In [1]: import numpy as np

In [2]: import numpy.linalg as la

In [3]: np.set_printoptions(suppress=True, linewidth=200)

In [4]: feats = np.array([[0, 0, -1, -3, 0, 2],
   ...:     [-1, -9, -1, -1, -3, -2],
   ...:     [1, -6, 2, 3, -2, 2],
   ...:     [-3, -6, 2, 1, -2, -1],
   ...:     [-1, -6, -1, 0, -2, 2]])

In [5]: Y = feats / np.sqrt((feats ** 2).mean(axis=1, keepdims=True))

In [6]: Y[3].round(1)
Out[6]: array([-1. , -2. ,  0.7,  0.3, -0.7, -0.3])

In [7]: la.matrix_rank(feats - feats.mean(axis=1, keepdims=True))
Out[7]: np.int64(5)

In [8]: X = 4 * np.eye(4) + np.ones((4, 4))

In [9]: X
Out[9]: 
array([[5., 1., 1., 1.],
       [1., 5., 1., 1.],
       [1., 1., 5., 1.],
       [1., 1., 1., 5.]])

In [10]: w, vecs = la.eigh(X)

In [11]: vec = np.array([0, 2, 2, 0])

In [12]: vec @ X @ vec / (vec @ vec), round(float(w[0]), 1), round(w[-1], 1)
Out[12]: (np.float64(6.0), 4.0, np.float64(8.0))

In [13]: np.round(vecs * np.sqrt(w) @ vecs.T, 1)
Out[13]: 
array([[2.2, 0.2, 0.2, 0.2],
       [0.2, 2.2, 0.2, 0.2],
       [0.2, 0.2, 2.2, 0.2],
       [0.2, 0.2, 0.2, 2.2]])

In [14]: np.abs(X).sum(axis=1).max(), np.round(np.abs(w).max(), 1)
Out[14]: (np.float64(8.0), np.float64(8.0))

In [15]: np.round(la.eigvalsh(X[1:, 1:]), 1)
Out[15]: array([4., 4., 7.])

In [16]: np.round(vecs * np.maximum(w, 0) @ vecs.T, 1)
Out[16]: 
array([[5., 1., 1., 1.],
       [1., 5., 1., 1.],
       [1., 1., 5., 1.],
       [1., 1., 1., 5.]])
